>>> import numpy as np
>>> from numpy import linalg as LA
>>> np.set_printoptions(suppress=True, linewidth=140)
>>> F = np.loadtxt("out18.csv", delimiter=",")
>>> print(F)
[[ 0. -2.  1. -1.  2.  0.  2.  1.  0. -2. -1.]
 [ 2.  0.  3.  1. -1.  1. -3.  0.  0. -1. -1.]
 [-1. -3.  0.  0.  1. -1. -3.  0. -2.  3.  1.]
 [ 1. -1.  0.  0.  0. -1.  1. -2.  1. -2.  3.]
 [-2.  1. -1.  0.  0.  2. -2. -1. -1. -2.  0.]
 [ 0. -1.  1.  1. -2.  0.  2. -2.  1.  0.  0.]
 [-2.  3.  3. -1.  2. -2.  0.  1. -2.  0.  2.]
 [-1.  0.  0.  2.  1.  2. -1.  0.  0. -1.  3.]
 [ 0.  0.  2. -1.  1. -1.  2.  0.  0. -2.  0.]
 [ 2.  1. -3.  2.  2.  0.  0.  1.  2.  0.  3.]
 [ 1.  1. -1. -3.  0.  0. -2. -3.  0. -3.  0.]]
>>> print(round(np.abs(LA.eigvals(F)).max(), 3))
7.333
>>> def softmax(z):
...     e = np.exp(z - z.max(axis=-1, keepdims=True))
...     return e / e.sum(axis=-1, keepdims=True)
... 
>>> print(np.round(softmax(10 * F[5]), 3) + 0)
[0. 0. 0. 0. 0. 0. 1. 0. 0. 0. 0.]
>>> scores = F @ F.T / np.sqrt(11)
>>> print(softmax(scores).round(6).argmax(axis=1))
[ 0  1  2  3  4  5  6  7  8  9 10]
>>> E = np.loadtxt("run0.csv", delimiter=",")
>>> print(E)
[[ -2.  -2.   1.   0.   1.  -2.   0.   2.   2.   0.]
 [ -2.   0.   3.  -2.   1.   0.   2.   1.   4.   0.]
 [ -2.  -2.   5.   0.   1.   0.   0.  -1.   2.   0.]
 [ -3.  -4.   7.  -1.  -1.   2.   0.   1.   4.  -2.]
 [ -3.  -2.   9.   1.   0.   2.   2.   3.   5.   0.]
 [ -5.   0.   8.  -1.   2.   1.   0.   2.   6.   1.]
 [ -7.   2.   6.   0.   2.   0.  -1.   2.   6.   1.]
 [ -7.   1.   7.   2.   4.   0.   0.   3.   8.   2.]
 [ -7.   1.   5.   1.   6.  -1.   2.   2.   7.   2.]
 [ -9.   2.   7.   1.   4.  -2.   0.   3.   7.   0.]
 [ -8.   0.   5.   2.   4.  -4.   2.   2.   8.   0.]
 [ -7.   2.   7.   1.   2.  -2.   2.   4.   6.   2.]
 [ -8.   2.   6.   2.   3.  -4.   1.   4.   6.   4.]
 [-10.   0.   6.   1.   1.  -4.  -1.   4.   4.   3.]
 [-11.  -1.   7.  -1.   1.  -5.  -3.   3.   2.   4.]
 [-10.  -2.   6.  -3.  -1.  -4.  -3.   2.   0.   2.]
 [ -9.  -3.   7.  -2.   0.  -6.  -4.   4.  -1.   0.]
 [-11.  -2.   8.  -2.  -1.  -6.  -2.   6.  -2.  -1.]
 [-11.  -4.   6.  -3.   1.  -7.  -1.   4.  -1.  -3.]
 [-12.  -5.   7.  -3.   1.  -9.   0.   5.   0.  -4.]
 [-11.  -5.   9.  -1.   0. -11.  -1.   4.  -1.  -4.]
 [-13.  -7.   8.  -1.   0.  -9.  -1.   5.  -2.  -5.]
 [-11.  -7.   7.   0.  -1. -10.   0.   6.  -2.  -5.]
 [ -9.  -5.   9.  -2.   1.  -9.   1.   5.  -3.  -5.]
 [ -9.  -6.   8.  -1.  -1.  -7.  -1.   4.  -4.  -7.]
 [-10.  -7.   9.  -2.  -2.  -7.  -2.   3.  -3.  -8.]
 [ -8.  -9.   9.  -1.  -4.  -9.  -4.   4.  -4.  -7.]
 [ -8.  -9.   7.   1.  -2. -10.  -3.   5.  -4.  -7.]
 [-10. -10.   7.   2.  -2. -10.  -2.   3.  -4.  -5.]
 [ -9. -11.   8.   0.  -4.  -8.  -4.   2.  -2.  -3.]
 [ -7. -11.   6.   2.  -2. -10.  -2.   0.  -3.  -5.]
 [ -6.  -9.   5.   0.  -2.  -9.  -2.  -1.  -1.  -4.]
 [ -5.  -9.   3.   1.  -2.  -8.  -1.   0.   0.  -2.]
 [ -5.  -7.   5.   2.  -4.  -8.  -3.   1.  -1.   0.]
 [ -5.  -5.   6.   0.  -2.  -7.  -2.   3.   1.   2.]
 [ -4.  -6.   4.   2.  -2.  -5.  -4.   5.   0.   3.]
 [ -3.  -7.   4.   4.  -2.  -3.  -5.   5.   1.   2.]
 [ -1.  -9.   5.   6.  -3.  -3.  -4.   7.   1.   2.]
 [ -2.  -9.   6.   4.  -3.  -3.  -2.   5.   0.   2.]
 [  0.  -8.   6.   4.  -2.  -3.  -4.   5.   1.   4.]
 [  1.  -6.   4.   4.  -1.  -4.  -2.   7.   0.   5.]]
>>> T = E.reshape(41, 2, -1)
>>> print(np.einsum("ihd,ihd->ih", T, T))
[[ 10.  12.]
 [ 18.  21.]
 [ 34.   5.]
 [ 76.  25.]
 [ 95.  42.]
 [ 94.  42.]
 [ 93.  42.]
 [119.  77.]
 [112.  62.]
 [151.  62.]
 [109.  88.]
 [107.  64.]
 [117.  85.]
 [138.  58.]
 [173.  63.]
 [150.  33.]
 [143.  69.]
 [194.  81.]
 [183.  76.]
 [228. 122.]
 [228. 155.]
 [283. 136.]
 [220. 165.]
 [192. 141.]
 [183. 131.]
 [238. 135.]
 [243. 178.]
 [199. 199.]
 [257. 154.]
 [282.  97.]
 [214. 138.]
 [146. 103.]
 [120.  69.]
 [119.  75.]
 [ 90.  67.]
 [ 76.  75.]
 [ 94.  64.]
 [152.  79.]
 [146.  42.]
 [120.  67.]
 [ 70.  94.]]
>>> print(T.shape)
(41, 2, 5)
>>> print(np.swapaxes(T, 1, 2)[34])
[[-5. -7.]
 [-5. -2.]
 [ 6.  3.]
 [ 0.  1.]
 [-2.  2.]]
